% python3 -q
>>> import numpy as np
>>> np.set_printoptions(precision=2, suppress=True, linewidth=120, legacy="1.25")
>>> feats = np.load("block17.npy")
>>> print(feats)
[[1.   0.5  0.25 0.12 0.06 0.03 0.02 0.01]
 [0.5  1.   0.5  0.25 0.12 0.06 0.03 0.02]
 [0.25 0.5  1.   0.5  0.25 0.12 0.06 0.03]
 [0.12 0.25 0.5  1.   0.5  0.25 0.12 0.06]
 [0.06 0.12 0.25 0.5  1.   0.5  0.25 0.12]
 [0.03 0.06 0.12 0.25 0.5  1.   0.5  0.25]
 [0.02 0.03 0.06 0.12 0.25 0.5  1.   0.5 ]
 [0.01 0.02 0.03 0.06 0.12 0.25 0.5  1.  ]]
>>> rng = np.random.default_rng(941)
>>> other = feats + rng.integers(-2, 3, (8, 2)) @ rng.integers(-2, 3, (2, 8))
>>> print(other)
[[ 3.   -3.5  -3.75  0.12 -1.94  0.03 -1.98 -1.99]
 [ 3.5  -3.   -3.5   0.25  1.12  4.06 -0.97 -2.98]
 [ 1.25 -0.5   0.    0.5   1.25  2.12  0.06 -0.97]
 [-0.88  2.25  2.5   1.    1.5   0.25  1.12  1.06]
 [-1.94  2.12  2.25  0.5  -1.   -3.5   0.25  2.12]
 [ 2.03 -2.94 -2.88  0.25  0.5   3.   -0.5  -1.75]
 [-0.98  2.03  2.06  0.12  1.25  0.5   2.    1.5 ]
 [ 2.01 -2.98 -2.97  0.06  0.12  2.25 -0.5  -1.  ]]
>>> print(other - feats)
[[ 2. -4. -4.  0. -2.  0. -2. -2.]
 [ 3. -4. -4.  0.  1.  4. -1. -3.]
 [ 1. -1. -1.  0.  1.  2.  0. -1.]
 [-1.  2.  2.  0.  1.  0.  1.  1.]
 [-2.  2.  2.  0. -2. -4.  0.  2.]
 [ 2. -3. -3.  0.  0.  2. -1. -2.]
 [-1.  2.  2.  0.  1.  0.  1.  1.]
 [ 2. -3. -3.  0.  0.  2. -1. -2.]]
>>> print(np.linalg.matrix_rank(other - feats, tol=1e-8))
2
>>> E = np.array([[1, 0, 0, 0], [8, 1, 0, 0], [3, 5, 1, 0], [5, 9, 6, 1]])
>>> print(E @ E)
[[  1   0   0   0]
 [ 16   1   0   0]
 [ 46  10   1   0]
 [100  48  12   1]]
>>> print((E - E.T) / 2)
[[ 0.  -4.  -1.5 -2.5]
 [ 4.   0.  -2.5 -4.5]
 [ 1.5  2.5  0.  -3. ]
 [ 2.5  4.5  3.   0. ]]
>>> print(np.linalg.matrix_power(E, 3))
[[  1   0   0   0]
 [ 24   1   0   0]
 [129  15   1   0]
 [525 117  18   1]]
>>> print(np.sort(np.abs(np.linalg.eigvals(E))))
[1. 1. 1. 1.]
>>> print(np.allclose(E, E.T))
False
>>> other = E / np.linalg.norm(E, axis=1, keepdims=True)
>>> C2 = other @ other.T
>>> print(C2[1])
[0.99 1.   0.61 0.51]
>>> print(C2)
[[1.   0.99 0.51 0.42]
 [0.99 1.   0.61 0.51]
 [0.51 0.61 1.   0.93]
 [0.42 0.51 0.93 1.  ]]
>>> print((np.abs(C2) > 0.9).astype(int))
[[1 1 0 0]
 [1 1 0 0]
 [0 0 1 1]
 [0 0 1 1]]
>>> print(round(float(np.degrees(np.arccos(np.clip(C2[1, 0], -1, 1)))), 2))
7.13
>>> print(np.argwhere(np.triu(np.abs(C2) > 0.95, 1)))
[[0 1]]
>>> u, r1 = E[1], E[3]
>>> print(u @ u)
65
>>> print(u @ r1)
49
>>> pr = (u @ r1) / (u @ u) * u
>>> print(r1 - pr)
[-1.03  8.25  6.    1.  ]
>>> print(pr)
[6.03 0.75 0.   0.  ]
>>> print(np.linalg.matrix_rank(np.outer(u, r1)))
1
>>> print([int(np.linalg.matrix_rank(np.linalg.matrix_power(E, p))) for p in range(1, 5)])
[4, 4, 4, 4]
>>> print(np.linalg.matrix_power(E - np.diag(np.diag(E)), 4))
[[0 0 0 0]
 [0 0 0 0]
 [0 0 0 0]
 [0 0 0 0]]
>>> print(np.sort(np.linalg.eigvals(E)))
[1. 1. 1. 1.]
>>> F = np.loadtxt("a.csv", delimiter=",")
>>> print(F.round(2) + 0)
[[ -1.59   1.74 -12.23  -7.16  -1.91  -6.66 -10.32 -14.14 -15.89 -10.32]
 [ -1.38   1.61 -11.31  -6.71  -1.86  -5.98  -9.44 -13.17 -14.77  -9.44]
 [ -1.06   1.37  -9.78  -5.98  -1.77  -4.86  -8.01 -11.55 -12.92  -8.01]
 [ -0.94   1.28  -9.17  -5.68  -1.74  -4.43  -7.44 -10.91 -12.18  -7.44]
 [ -0.79   1.16  -8.43  -5.32  -1.69  -3.9   -6.75 -10.12 -11.28  -6.75]
 [ -0.61   0.99  -7.4   -4.82  -1.61  -3.19  -5.79  -9.02 -10.    -5.79]
 [ -0.51   0.9   -6.87  -4.56  -1.57  -2.83  -5.3   -8.44  -9.34  -5.3 ]
 [ -0.49   0.88  -6.74  -4.49  -1.56  -2.74  -5.18  -8.3   -9.18  -5.18]
 [ -0.46   0.84  -6.54  -4.4   -1.55  -2.61  -5.    -8.09  -8.93  -5.  ]
 [ -0.42   0.8   -6.27  -4.26  -1.52  -2.43  -4.75  -7.79  -8.59  -4.75]
 [ -0.33   0.69  -5.68  -3.97  -1.47  -2.04  -4.21  -7.15  -7.85  -4.21]
 [ -0.04   0.21  -3.07  -2.61  -1.18  -0.5   -1.89  -4.25  -4.47  -1.89]
 [ -0.01   0.09  -2.44  -2.25  -1.08  -0.19  -1.35  -3.52  -3.6   -1.35]
 [ -0.01   0.09  -2.43  -2.25  -1.08  -0.19  -1.35  -3.52  -3.6   -1.35]
 [  0.    -0.01  -1.94  -1.97  -0.99   0.02  -0.95  -2.93  -2.92  -0.95]
 [ -0.03  -0.17  -1.15  -1.45  -0.79   0.26  -0.36  -1.94  -1.78  -0.36]
 [ -0.11  -0.25  -0.62  -1.    -0.57   0.28  -0.05  -1.19  -0.94  -0.05]
 [ -0.13  -0.25  -0.44  -0.81  -0.46   0.23   0.02  -0.91  -0.66   0.02]
 [ -0.06  -0.07  -0.07  -0.14  -0.07   0.01   0.    -0.14  -0.07   0.  ]
 [  0.45   0.35   0.39   0.65   0.28   0.19   0.12   0.67   0.32   0.12]
 [  0.5    0.38   0.43   0.7    0.3    0.23   0.14   0.73   0.35   0.14]
 [  1.     0.68   0.88   1.25   0.46   0.63   0.42   1.35   0.67   0.42]
 [  1.18   0.78   1.05   1.43   0.52   0.81   0.54   1.57   0.79   0.54]
 [  1.36   0.87   1.22   1.6    0.56   0.97   0.66   1.78   0.91   0.66]
 [  1.51   0.95   1.36   1.75   0.59   1.12   0.77   1.96   1.01   0.77]
 [  1.53   0.96   1.38   1.77   0.6    1.14   0.79   1.98   1.03   0.79]
 [  1.7    1.04   1.55   1.93   0.64   1.32   0.92   2.19   1.15   0.92]
 [  3.84   1.94   3.82   3.86   0.98   3.8    2.84   4.8    2.86   2.84]
 [  5.91   2.68   6.22   5.66   1.21   6.48   5.01   7.43   4.76   5.01]
 [  6.83   2.97   7.33   6.45   1.3    7.71   6.03   8.62   5.65   6.03]
 [  8.73   3.56   9.69   8.08   1.45  10.34   8.24  11.14   7.58   8.24]]
>>> D = np.linalg.norm(F[:, None] - F[None], axis=-1)
>>> print((D + 1e9 * np.eye(31)).round(6).argmin(axis=1))
[ 1  0  3  2  3  6  7  6  7  8  9 12 13 12 13 16 17 16 17 20 19 22 23 24 25 24 25 26 29 28 29]
>>> print(D.mean(axis=1).argmax())
30
>>> print(np.linalg.matrix_rank(D ** 2))
5
>>> print(np.unravel_index(D.round(6).argmax(), D.shape))
(0, 30)
>>> print(D[:5, :5])
[[0.   2.3  6.11 7.61 9.46]
 [2.3  0.   3.8  5.31 7.15]
 [6.11 3.8  0.   1.51 3.35]
 [7.61 5.31 1.51 0.   1.84]
 [9.46 7.15 3.35 1.84 0.  ]]
>>> Xs = F - F.mean(axis=0)
>>> vecs = np.linalg.svd(Xs)[2][:3]
>>> other = Xs - Xs @ vecs.T @ vecs
>>> print(np.linalg.norm(other, axis=1).round(6).argmax())
0
>>> print(np.round(np.cov(Xs @ vecs.T, rowvar=False), 2) + 0)
[[181.47   0.     0.  ]
 [  0.     3.79   0.  ]
 [  0.     0.     0.99]]
>>> print(np.round(other.std(axis=0), 2) + 0)
[0. 0. 0. 0. 0. 0. 0. 0. 0. 0.]
>>> print(np.diag(vecs.T @ vecs))
[0.42 0.25 0.16 0.34 0.13 0.44 0.24 0.34 0.44 0.24]
>>> print((Xs @ vecs.T).std(axis=0))
[13.25  1.91  0.98]
>>> other = F / np.linalg.norm(F, axis=1, keepdims=True)
>>> C2 = other @ other.T
>>> print((C2 - 2 * np.eye(31)).round(6).argmax(axis=1))
[ 1  0  3  2  3  6  7  6  7  8  9 12 13 12 13 14 17 16 17 20 19 22 23 24 25 24 25 28 29 28 29]
>>> print(np.linalg.norm(other, axis=1))
[1. 1. 1. 1. 1. 1. 1. 1. 1. 1. 1. 1. 1. 1. 1. 1. 1. 1. 1. 1. 1. 1. 1. 1. 1. 1. 1. 1. 1. 1. 1.]
>>> Xs = F - F.mean(axis=1)
Traceback (most recent call last):
  File "<python-input-52>", line 1, in <module>
    Xs = F - F.mean(axis=1)
         ~~^~~~~~~~~~~~~~~~
ValueError: operands could not be broadcast together with shapes (31,10) (31,) 
>>> Xs = F - F.mean(axis=0)
>>> U, sigma, Vh = np.linalg.svd(Xs, full_matrices=False)
>>> print(np.abs(Vh[0]).argmax())
7
>>> print((np.sign(U[:, 0]) == np.sign(U[0, 0])).astype(int))
[1 1 1 1 1 1 1 1 1 1 1 1 1 1 0 0 0 0 0 0 0 0 0 0 0 0 0 0 0 0 0]
>>> print(sigma.round(2) + 0)
[73.78 10.66  5.44  0.    0.    0.    0.    0.    0.    0.  ]
>>> print(Vh[0] * np.sign(Vh[0, np.abs(Vh[0]).argmax()]))
[0.15 0.02 0.4  0.29 0.08 0.27 0.32 0.48 0.46 0.32]
>>> print(np.round(sigma ** 2 / (sigma ** 2).sum(), 2) + 0)
[0.97 0.02 0.01 0.   0.   0.   0.   0.   0.   0.  ]
>>> print(np.round(Xs.mean(axis=0), 2) + 0)
[0. 0. 0. 0. 0. 0. 0. 0. 0. 0.]
>>> print(np.searchsorted(np.cumsum(sigma ** 2) / (sigma ** 2).sum(), 0.9) + 1)
1
>>> print(np.linalg.matrix_rank(Xs))
3
>>> print(round((sigma ** 2).sum() ** 2 / (sigma ** 4).sum(), 2))
1.05
>>> m1 = np.loadtxt("mat.csv", delimiter=",")
>>> print(m1)
[[ 1.  1.  1.  0.  0.  1.  0.  3.  2.  3.]
 [ 1.  1.  3.  0.  1.  1.  0.  6.  2.  6.]
 [ 2.  4.  5.  3.  3.  2.  3.  6.  5.  9.]
 [ 2.  4.  6.  4.  6.  4.  3.  7.  7. 12.]
 [ 2.  5.  9.  7.  6.  7.  6.  7.  8. 15.]
 [ 3.  5. 10.  7.  7.  8.  9.  9.  9. 15.]
 [ 5.  5. 10.  9.  7. 11. 10. 11. 10. 15.]
 [ 8.  5. 13. 12.  7. 13. 10. 13. 12. 18.]
 [11.  7. 16. 14. 10. 16. 13. 16. 15. 21.]
 [11.  8. 19. 16. 11. 18. 13. 19. 18. 23.]
 [11. 10. 22. 19. 14. 20. 16. 20. 18. 23.]
 [12. 13. 25. 19. 17. 23. 19. 20. 20. 25.]
 [15. 13. 25. 19. 19. 24. 22. 20. 22. 25.]]
>>> P = m1 @ np.linalg.solve(m1.T @ m1, m1.T)
>>> print(np.round(np.linalg.eigvalsh(P), 2) + 0)
[0. 0. 0. 1. 1. 1. 1. 1. 1. 1. 1. 1. 1.]
>>> print(P @ m1[:, 0])
[ 1.  1.  2.  2.  2.  3.  5.  8. 11. 11. 11. 12. 15.]
>>> print(np.diag(P))
[0.51 0.93 0.93 0.91 0.7  0.79 0.89 0.44 0.61 0.86 0.83 0.77 0.83]
>>> print(round(np.linalg.norm(m1, 2) / np.linalg.norm(m1), 2))
0.99
>>> print([round(float(x), 2) for x in np.linalg.svd(m1, compute_uv=False)[:3]])
[142.16, 12.66, 7.3]
>>> print(np.linalg.matrix_rank(m1, rtol=0.1))
1
>>> U, sigma, Vh = np.linalg.svd(F)
>>> vecs = Vh[:(sigma > 1e-8).sum()]
>>> vec = F[20] + -3 * F[17] + rng.integers(2) * np.eye(10)[6]
>>> print(vec)
[ 0.9   1.13  1.77  3.13  1.68 -0.46  1.09  3.45  2.32  0.09]
>>> print(np.round(np.linalg.norm(vec - vecs.T @ vecs @ vec), 2))
0.87
>>> print(np.linalg.matrix_rank(np.vstack([F, vec])))
4
>>> print(np.diag(vecs.T @ vecs))
[0.42 0.25 0.16 0.34 0.13 0.44 0.24 0.34 0.44 0.24]
>>> U, sigma, Vh = np.linalg.svd(m1)
>>> print(np.argmax(sigma[:-1] / (sigma[1:] + 1e-6)) + 1)
1
>>> print(sigma)
[142.16  12.66   7.3    4.7    3.87   2.85   1.89   1.68   1.49   1.12]
>>> other = U[:, :1] @ np.diag(sigma[:1]) @ Vh[:1]
>>> print(round(np.linalg.norm(m1 - other, 2), 2), round(sigma[1], 2))
12.66 12.66
>>> print(np.linalg.matrix_rank(other))
1
>>> print(round(float(np.linalg.norm(m1 - other) / np.linalg.norm(m1)), 2))
0.11
>>> W0 = np.diag(3 * np.array([3, 4, 1, 3, 2, 4, 3])) + np.array([[0, -2, -2, 1, 0, 0, -1],
...     [2, 0, 2, -3, 0, -2, -2],
...     [1, 0, -3, 2, 2, 3, -1],
...     [-3, 2, -3, 0, -2, -1, -2],
...     [-1, 3, 0, 3, 3, -3, 0],
...     [-3, -3, -1, 3, 3, -1, 1],
...     [2, -3, -3, -3, -1, 2, -1]])
>>> print(W0)
[[ 9 -2 -2  1  0  0 -1]
 [ 2 12  2 -3  0 -2 -2]
 [ 1  0  0  2  2  3 -1]
 [-3  2 -3  9 -2 -1 -2]
 [-1  3  0  3  9 -3  0]
 [-3 -3 -1  3  3 11  1]
 [ 2 -3 -3 -3 -1  2  8]]
>>> u, r1 = W0[4], W0[6]
>>> print(u @ r1)
-35
>>> pr = (u @ r1) / (u @ u) * u
>>> print(np.round(np.linalg.norm(u + r1) ** 2 + np.linalg.norm(u - r1) ** 2, 2))
418.0
>>> print(np.round((r1 - pr) @ u, 2))
0.0
>>> vec = np.array([0, 0, -2, 1, -1, 0, 2])
>>> rhs = W0 @ vec
>>> print(rhs)
[  3 -11  -2  13  -6   4  20]
>>> print(np.round(np.linalg.solve(W0, rhs + W0[:, 2]), 2) + 0)
[ 0.  0. -1.  1. -1.  0.  2.]
>>> K = np.cumsum(np.array([[1, 0, 1, 3, 3, 0],
...     [1, 0, 3, 3, 1, 1],
...     [2, 0, 1, 1, 2, 2],
...     [2, 3, 1, 3, 2, 3],
...     [0, 2, 0, 2, 0, 0],
...     [3, 0, 1, 0, 0, 1],
...     [1, 2, 1, 0, 1, 0],
...     [2, 2, 0, 0, 1, 2],
...     [3, 0, 0, 1, 2, 1],
...     [1, 1, 2, 1, 3, 3]]), axis=0)
>>> print(K)
[[ 1  0  1  3  3  0]
 [ 2  0  4  6  4  1]
 [ 4  0  5  7  6  3]
 [ 6  3  6 10  8  6]
 [ 6  5  6 12  8  6]
 [ 9  5  7 12  8  7]
 [10  7  8 12  9  7]
 [12  9  8 12 10  9]
 [15  9  8 13 12 10]
 [16 10 10 14 15 13]]
>>> other = K / np.sqrt((K ** 2).mean(axis=1, keepdims=True))
>>> print(K - K.mean(axis=1, keepdims=True))
[[-0.33 -1.33 -0.33  1.67  1.67 -1.33]
 [-0.83 -2.83  1.17  3.17  1.17 -1.83]
 [-0.17 -4.17  0.83  2.83  1.83 -1.17]
 [-0.5  -3.5  -0.5   3.5   1.5  -0.5 ]
 [-1.17 -2.17 -1.17  4.83  0.83 -1.17]
 [ 1.   -3.   -1.    4.    0.   -1.  ]
 [ 1.17 -1.83 -0.83  3.17  0.17 -1.83]
 [ 2.   -1.   -2.    2.    0.   -1.  ]
 [ 3.83 -2.17 -3.17  1.83  0.83 -1.17]
 [ 3.   -3.   -3.    1.    2.    0.  ]]
>>> print(other[2])
[0.84 0.   1.05 1.48 1.26 0.63]
>>> print(np.linalg.matrix_rank(other) == np.linalg.matrix_rank(K))
True
>>> vec = np.array([-2, 0, -2, 0, 1, 0])
>>> rhs = K @ vec
>>> print(np.round(np.linalg.lstsq(K, rhs)[0], 2) + 0)
[-2.  0. -2.  0.  1.  0.]
>>> print(rhs)
[ -1  -8 -12 -16 -16 -24 -27 -30 -34 -37]
>>> rhs = rhs + 0.02 * rng.normal(size=10)
>>> print(rhs)
[ -0.96  -8.   -12.02 -16.   -16.01 -23.99 -27.   -30.   -33.98 -36.99]
>>> beta, *_ = np.linalg.lstsq(K, rhs)
>>> print(beta.round(2) + 0)
[-2.    0.   -2.01  0.    1.01 -0.01]
>>> print([round(float(np.linalg.norm(np.linalg.solve(K.T @ K + lam * np.eye(6), K.T @ rhs))), 2) for lam in (0, 1, 10, 100)])
[3.01, 2.53, 1.49, 1.15]
>>> P = K @ np.linalg.solve(K.T @ K, K.T)
>>> print(np.round(np.linalg.eigvalsh(P), 2) + 0)
[0. 0. 0. 0. 1. 1. 1. 1. 1. 1.]
>>> print(round(float(np.trace(P)), 2))
6.0
>>> print(np.diag(P))
[0.7  0.45 0.55 0.39 0.74 0.65 0.52 0.41 0.76 0.81]
>>> other = np.c_[K[:, :5] @ np.array([[-3, -1, -2, -1, 2],
...     [2, -3, -1, 3, 3],
...     [3, 0, -2, 1, -3],
...     [0, -2, 0, 1, 0],
...     [1, -1, 1, 0, 0]]), np.array([-2, 0, 3, -2, 2, 3, 1, 3, -3, -3])]
>>> print(other)
[[  3 -10  -1   3  -1  -2]
 [ 10 -18  -8   8  -8   0]
 [  9 -24 -12   8  -7   3]
 [ 14 -43 -19  19   3  -2]
 [ 18 -53 -21  27   9   2]
 [ 12 -56 -29  25  12   3]
 [ 17 -64 -34  31  17   1]
 [ 16 -73 -39  35  27   3]
 [  9 -80 -43  33  33  -3]
 [ 17 -89 -47  38  32  -3]]
>>> print(np.round(np.linalg.norm(other - K @ np.linalg.lstsq(K, other)[0], axis=0), 2) + 0)
[0.   0.   0.   0.   0.   4.74]
